$ python3 -q
>>> import numpy as np
>>> np.set_printoptions(suppress=True, linewidth=160)
>>> A2 = np.array([[-1, 2, -3], [-2, -2, -3], [-3, 3, 2]])
>>> W2 = np.array([[-4, -9], [-4, 5]])
>>> X = np.block([[A2, np.array([[1, 5], [2, 4], [2, 1]])], [np.zeros((2, 3)), W2]])
>>> X
array([[-1.,  2., -3.,  1.,  5.],
       [-2., -2., -3.,  2.,  4.],
       [-3.,  3.,  2.,  2.,  1.],
       [ 0.,  0.,  0., -4., -9.],
       [ 0.,  0.,  0., -4.,  5.]])
>>> Q = X.astype(float).copy()
>>> for j in range(5):
...     Q[:, j] -= Q[:, :j] @ (Q[:, :j].T @ Q[:, j])
...     Q[:, j] /= np.linalg.norm(Q[:, j])
... 
>>> np.round(Q.T @ Q, 2) + 0
array([[1., 0., 0., 0., 0.],
       [0., 1., 0., 0., 0.],
       [0., 0., 1., 0., 0.],
       [0., 0., 0., 1., 0.],
       [0., 0., 0., 0., 1.]])
>>> x = np.array([0, 3, 3, 0, 2])
>>> target = X @ x
>>> target
array([  7.,  -7.,  17., -18.,  10.])
>>> np.round(np.linalg.solve(X, target + X[:, 3]), 2)
array([-0.,  3.,  3.,  1.,  2.])
>>> np.round(np.linalg.solve(X, X[:, 2]), 2)
array([-0., -0.,  1., -0.,  0.])
>>> A2 = X[0, 0] * X[1:] - np.outer(X[1:, 0], X[0])
>>> A2
array([[  0.,   6.,  -3.,   0.,   6.],
       [  0.,   3., -11.,   1.,  14.],
       [  0.,  -0.,   0.,   4.,   9.],
       [  0.,  -0.,   0.,   4.,  -5.]])
>>> np.flatnonzero(~A2.round(6).any(axis=1))
array([], dtype=int64)
>>> X[:, 0] / X[0, 0]
array([ 1.,  2.,  3., -0., -0.])
>>> A2 = np.array([[2, 2, 1, 2, -3],
...     [0, -2, 3, -1, 0],
...     [-3, 1, 2, 3, 2],
...     [-3, 2, 1, -3, 2],
...     [-2, -3, 3, -3, -2]])
>>> J = A2 + A2.T
>>> J
array([[ 4,  2, -2, -1, -5],
       [ 2, -4,  4,  1, -3],
       [-2,  4,  4,  4,  5],
       [-1,  1,  4, -6, -1],
       [-5, -3,  5, -1, -4]])
>>> hat = np.triu(np.array([[-8, 9, 5, -9, 9],
...     [2, 5, 1, 0, 7],
...     [6, 7, 6, -4, 1],
...     [-8, 7, 0, 9, 3],
...     [3, 7, -6, -1, -7]]), 1) + np.eye(5)
>>> A2 = hat @ J @ np.linalg.inv(hat)
>>> np.round(np.poly(A2), 2)
array([    1.,     6.,  -134.,  -718.,  2930., 13148.])
>>> np.linalg.matrix_rank(A2)
np.int64(5)
>>> A2
array([[ -24.,  166.,   17.,  -75., -772.],
       [ -35.,  294.,  -76., -621.,  170.],
       [  -3.,   24.,  -16.,  -64.,   72.],
       [ -16.,  136.,  -37., -301.,  119.],
       [  -5.,   42.,  -12.,  -94.,   41.]])
>>> np.round(np.linalg.det(A2), 2)
np.float64(-13148.0)
>>> np.trace(A2)
np.float64(-6.0)
>>> np.round(np.linalg.matrix_power(A2, 4), 2)
array([[ -25888.,  275084., -131552., -745980.,  741598.],
       [ -14129.,  158112.,  -89747., -454383.,  533491.],
       [  -5848.,   47072.,   -6274.,  -91128.,   -7946.],
       [  -4388.,   54116.,  -36680., -168714.,  232402.],
       [  -1438.,   17192.,  -11084.,  -52828.,   70316.]])
>>> np.allclose(A2, A2.T)
False
>>> (A2 + A2.T) / 2
array([[ -24. ,   65.5,    7. ,  -45.5, -388.5],
       [  65.5,  294. ,  -26. , -242.5,  106. ],
       [   7. ,  -26. ,  -16. ,  -50.5,   30. ],
       [ -45.5, -242.5,  -50.5, -301. ,   12.5],
       [-388.5,  106. ,   30. ,   12.5,   41. ]])
>>> A2 = np.array([[2, 3, 0], [0, 3, 0]])
>>> W2 = np.kron(A2, J)
>>> W2
array([[  8,   4,  -4,  -2, -10,  12,   6,  -6,  -3, -15,   0,   0,   0,   0,   0],
       [  4,  -8,   8,   2,  -6,   6, -12,  12,   3,  -9,   0,   0,   0,   0,   0],
       [ -4,   8,   8,   8,  10,  -6,  12,  12,  12,  15,   0,   0,   0,   0,   0],
       [ -2,   2,   8, -12,  -2,  -3,   3,  12, -18,  -3,   0,   0,   0,   0,   0],
       [-10,  -6,  10,  -2,  -8, -15,  -9,  15,  -3, -12,   0,   0,   0,   0,   0],
       [  0,   0,   0,   0,   0,  12,   6,  -6,  -3, -15,   0,   0,   0,   0,   0],
       [  0,   0,   0,   0,   0,   6, -12,  12,   3,  -9,   0,   0,   0,   0,   0],
       [  0,   0,   0,   0,   0,  -6,  12,  12,  12,  15,   0,   0,   0,   0,   0],
       [  0,   0,   0,   0,   0,  -3,   3,  12, -18,  -3,   0,   0,   0,   0,   0],
       [  0,   0,   0,   0,   0, -15,  -9,  15,  -3, -12,   0,   0,   0,   0,   0]])
>>> W2.shape
(10, 15)
>>> np.round(np.linalg.norm(W2, axis=0), 2)
array([14.14, 13.56, 17.55, 14.83, 17.44, 30.  , 28.77, 37.23, 31.46, 36.99,  0.  ,  0.  ,  0.  ,  0.  ,  0.  ])
>>> round(float(np.linalg.norm(W2[7] - W2[5])), 2)
42.53
>>> np.round(np.linalg.norm(W2[7], 1), 2), round(np.linalg.norm(W2[7], np.inf), 2)
(np.float64(57.0), np.float64(15.0))
>>> np.linalg.norm(W2, axis=1).argmax()
np.int64(2)
>>> np.round(np.linalg.norm(W2, axis=1), 2)
array([25.5 , 24.45, 31.64, 26.74, 31.43, 21.21, 20.35, 26.32, 22.25, 26.15])
>>> round(float(np.linalg.norm(W2, 1)), 2), round(np.linalg.norm(W2, np.inf), 2)
(114.0, np.float64(95.0))
>>> round(np.linalg.norm(W2, "nuc"), 2)
np.float64(211.53)
>>> u = np.array([1, -2, 3, -5, 1])
>>> A2 = J + np.outer(u, np.eye(5)[4])
>>> np.linalg.matrix_rank(A2 - J)
np.int64(1)
>>> A2
array([[ 4.,  2., -2., -1., -4.],
       [ 2., -4.,  4.,  1., -5.],
       [-2.,  4.,  4.,  4.,  8.],
       [-1.,  1.,  4., -6., -6.],
       [-5., -3.,  5., -1., -3.]])
>>> np.linalg.matrix_rank(np.linalg.inv(A2) - np.linalg.inv(J), tol=1e-8)
np.int64(1)
>>> np.round(np.linalg.det(A2) / np.linalg.det(J), 2), round(1 + np.linalg.solve(J, u)[4], 2)
(np.float64(0.48), np.float64(0.48))
>>> W2 = np.array([[0.4, -1.5, -1.1], [-0.4, -1.6, 1.3]])
>>> rng = np.random.default_rng(675)
>>> W0 = np.array([[0, 2],
...     [2, 2],
...     [2, 3],
...     [1, 3],
...     [2, 0],
...     [5, 2],
...     [4, 2],
...     [5, 2],
...     [5, 0],
...     [2, 1],
...     [5, 1],
...     [4, 5],
...     [1, 4],
...     [1, 4],
...     [5, 4]]) @ W2 + 0.02 * rng.normal(size=(15, 3))
>>> W0.round(2)
array([[ -0.81,  -3.23,   2.59],
       [ -0.05,  -6.21,   0.41],
       [ -0.4 ,  -7.82,   1.68],
       [ -0.79,  -6.31,   2.79],
       [  0.8 ,  -2.97,  -2.2 ],
       [  1.2 , -10.69,  -2.9 ],
       [  0.82,  -9.18,  -1.81],
       [  1.18, -10.7 ,  -2.94],
       [  2.02,  -7.49,  -5.49],
       [  0.37,  -4.59,  -0.89],
       [  1.57,  -9.12,  -4.22],
       [ -0.37, -14.  ,   2.1 ],
       [ -1.19,  -7.91,   4.06],
       [ -1.21,  -7.87,   4.09],
       [  0.39, -13.9 ,  -0.29]])
>>> U, sigma, Vt = np.linalg.svd(W0, full_matrices=False)
>>> np.abs(U[:, 0]).round(6).argmax()
np.int64(14)
>>> np.allclose(U * sigma @ Vt, W0)
True
>>> round(np.sqrt((sigma ** 2).sum()), 2), np.round(np.linalg.norm(W0), 2)
(np.float64(35.92), np.float64(35.92))
>>> np.round(np.cumsum(sigma ** 2) / np.sum(sigma ** 2), 2)
array([0.89, 1.  , 1.  ])
>>> U.shape, sigma.shape, Vt.shape
((15, 3), (3,), (3, 3))
>>> sigma.round(2)
array([33.89, 11.91,  0.08])
>>> np.round(np.abs(Vt[0]), 2)
array([0.03, 1.  , 0.04])
>>> Q, _ = np.linalg.qr(np.array([[-0.7, 0.3, -0.2, 0.0],
...     [0.5, -0.2, -0.2, 2.4],
...     [-0.7, -2.6, -2.5, 0.3],
...     [2.2, -0.6, -0.1, -0.4]]))
>>> feats = -3 * Q
>>> feats.round(2)
array([[ 0.85, -0.36, -2.69, -0.97],
       [-0.61,  0.24, -1.19,  2.68],
       [ 0.85,  2.87, -0.08, -0.1 ],
       [-2.68,  0.75, -0.61, -0.95]])
>>> Q = feats.astype(float).copy()
>>> for j in range(4):
...     Q[:, j] -= Q[:, :j] @ (Q[:, :j].T @ Q[:, j])
...     Q[:, j] /= np.linalg.norm(Q[:, j])
... 
>>> np.round(Q.T @ Q, 2) + 0
array([[1., 0., 0., 0.],
       [0., 1., 0., 0.],
       [0., 0., 1., 0.],
       [0., 0., 0., 1.]])
>>> np.round(feats.reshape(2, -1), 2)
array([[ 0.85, -0.36, -2.69, -0.97, -0.61,  0.24, -1.19,  2.68],
       [ 0.85,  2.87, -0.08, -0.1 , -2.68,  0.75, -0.61, -0.95]])
>>> t3 = feats.reshape(4, 2, -1)
>>> np.round(np.swapaxes(t3, 1, 2)[0], 2)
array([[ 0.85, -2.69],
       [-0.36, -0.97]])
>>> t3[:, 0].round(2)
array([[ 0.85, -0.36],
       [-0.61,  0.24],
       [ 0.85,  2.87],
       [-2.68,  0.75]])
>>> np.round(t3.sum(axis=1), 2)
array([[-1.83, -1.33],
       [-1.8 ,  2.92],
       [ 0.77,  2.77],
       [-3.29, -0.2 ]])
>>> t3.shape
(4, 2, 2)
>>> np.einsum("ihd,jhd->hij", t3, t3).shape
(2, 4, 4)
>>> np.round(t3.transpose(1, 0, 2), 2)
array([[[ 0.85, -0.36],
        [-0.61,  0.24],
        [ 0.85,  2.87],
        [-2.68,  0.75]],

       [[-2.69, -0.97],
        [-1.19,  2.68],
        [-0.08, -0.1 ],
        [-0.61, -0.95]]])
>>> np.round(np.einsum("ihd,ihd->ih", t3, t3), 2)
array([[0.86, 8.14],
       [0.43, 8.57],
       [8.98, 0.02],
       [7.73, 1.27]])
>>> x = np.array([0, 2, 1, 0])
>>> target = feats @ x
>>> target.round(2)
array([-3.4 , -0.71,  5.67,  0.88])
>>> np.round(np.linalg.solve(feats, target + feats[:, 1]), 2) + 0
array([0., 3., 1., 0.])
>>> np.round(np.linalg.solve(feats, feats[:, 2]), 2) + 0
array([0., 0., 1., 0.])
>>> np.round(np.linalg.solve(feats.T, feats[2]), 2) + 0
array([0., 0., 1., 0.])
>>> Q, V = np.linalg.qr(feats[:, :2])[0], np.linalg.qr(feats[:, 2:])[0]
>>> sigma = np.linalg.svd(Q.T @ V, compute_uv=False)
>>> round(np.linalg.norm(Q @ Q.T - V @ V.T, 2), 2)
np.float64(1.0)
>>> (sigma > 0.9).sum()
np.int64(0)
>>> mat = np.loadtxt("case4.csv", delimiter=",")
>>> mat
array([[-10.58, -16.74,   5.59],
       [ -8.42, -14.73,   4.94],
       [ -5.69, -12.  ,   4.12],
       [ -3.49,  -9.51,   3.41],
       [ -3.42,  -9.43,   3.39],
       [ -1.17,  -6.32,   2.58],
       [ -0.17,  -4.41,   2.1 ],
       [  0.38,  -1.16,   1.14],
       [  0.37,  -1.08,   1.1 ],
       [  0.23,  -0.6 ,   0.82],
       [  0.17,  -0.45,   0.7 ],
       [  0.04,  -0.15,   0.33],
       [  0.01,  -0.08,   0.21],
       [  0.  ,   0.03,  -0.1 ],
       [  0.02,   0.06,  -0.23],
       [  0.07,   0.1 ,  -0.46],
       [  0.08,   0.11,  -0.5 ],
       [  0.18,   0.13,  -0.78],
       [  0.51,   0.15,  -1.36],
       [  5.02,   0.  ,  -5.33],
       [ 10.61,   0.08,  -8.87],
       [ 12.65,   0.16, -10.04],
       [ 12.96,   0.17, -10.22],
       [ 13.34,   0.19, -10.43],
       [ 13.65,   0.2 , -10.6 ],
       [ 16.98,   0.38, -12.43],
       [ 20.56,   0.62, -14.32],
       [ 26.86,   1.12, -17.53]])
>>> A2 = np.c_[mat[:, :2] @ np.array([[3, 3], [0, -1]]), np.array([0, 1, 1, 3, 2, 1, 1, 1, 2, 2, 1, 3, 1, 0, 3, 1, 1, 0, 0, 3, 1, 1, 2, 0, 3, 0, 3, 3])]
>>> A2.round(2)
array([[-31.74, -15.  ,   0.  ],
       [-25.26, -10.53,   1.  ],
       [-17.07,  -5.07,   1.  ],
       [-10.47,  -0.96,   3.  ],
       [-10.26,  -0.83,   2.  ],
       [ -3.51,   2.81,   1.  ],
       [ -0.51,   3.9 ,   1.  ],
       [  1.14,   2.3 ,   1.  ],
       [  1.11,   2.19,   2.  ],
       [  0.69,   1.29,   2.  ],
       [  0.51,   0.96,   1.  ],
       [  0.12,   0.27,   3.  ],
       [  0.03,   0.11,   1.  ],
       [  0.  ,  -0.03,   0.  ],
       [  0.06,   0.  ,   3.  ],
       [  0.21,   0.11,   1.  ],
       [  0.24,   0.13,   1.  ],
       [  0.54,   0.41,   0.  ],
       [  1.53,   1.38,   0.  ],
       [ 15.06,  15.06,   3.  ],
       [ 31.83,  31.75,   1.  ],
       [ 37.95,  37.79,   1.  ],
       [ 38.88,  38.71,   2.  ],
       [ 40.02,  39.83,   0.  ],
       [ 40.95,  40.75,   3.  ],
       [ 50.94,  50.56,   0.  ],
       [ 61.68,  61.06,   3.  ],
       [ 80.58,  79.46,   3.  ]])
>>> np.linalg.matrix_rank(A2)
np.int64(3)
>>> np.round(np.linalg.lstsq(mat, A2[:, 0])[0], 2) + 0
array([3., 0., 0.])
